% ipython --no-banner

In [1]: import numpy as np

In [2]: import numpy.linalg as la

In [3]: np.set_printoptions(precision=2, suppress=True, linewidth=140, floatmode="fixed")

In [4]: A = np.loadtxt("test18.csv", delimiter=",")

In [5]: print(A)
[[ 0.87 -0.05  0.18 -0.27]
 [-0.05  0.98  0.08 -0.12]
 [ 0.18  0.08  0.74  0.39]
 [-0.27 -0.12  0.39  0.41]]

In [6]: vals, evecs = la.eigh(A)

In [7]: print(np.round(la.eigvalsh(A @ A), 2) + 0)
[0.00 1.00 1.00 1.00]

In [8]: print(la.eigvalsh(A + 3 * np.eye(4)))
[3.00 4.00 4.00 4.00]

In [9]: print(np.round(la.svd(A, compute_uv=False), 2) + 0)
[1.00 1.00 1.00 0.00]

In [10]: print(np.unique(vals.round(6) + 0, return_counts=True)[1])
[1 3]

In [11]: print(np.round(evecs.T @ A @ evecs, 2) + 0)
[[0.00 0.00 0.00 0.00]
 [0.00 1.00 0.00 0.00]
 [0.00 0.00 1.00 0.00]
 [0.00 0.00 0.00 1.00]]

In [12]: print((vals > 1e-8).sum(), (vals < -1e-8).sum())
3 0

In [13]: print(round(float(vals.sum()), 2), np.round(np.trace(A), 2))
3.0 3.0

In [14]: vals, evecs = la.eigh(A)

In [15]: x = np.array([1, 3, 2, 3])

In [16]: print(round(np.abs(A).sum(axis=1).max(), 2), np.abs(vals).max())
1.39 1.0

In [17]: print(la.eigvalsh(A[1:, 1:]))
[0.13 1.00 1.00]

In [18]: print(la.lstsq(A[:-1].T, A[-1])[2])
3

In [19]: print(round(np.trace(la.pinv(A) @ A), 2))
3.0

In [20]: print(np.unique(A.round(6), axis=0).shape)
(4, 4)

In [21]: print(np.allclose(A[:-1].T @ la.lstsq(A[:-1].T, A[-1])[0], A[-1]))
True

In [22]: print(np.abs(np.diag(la.qr(A)[1])) > 1e-9)
[ True  True  True False]
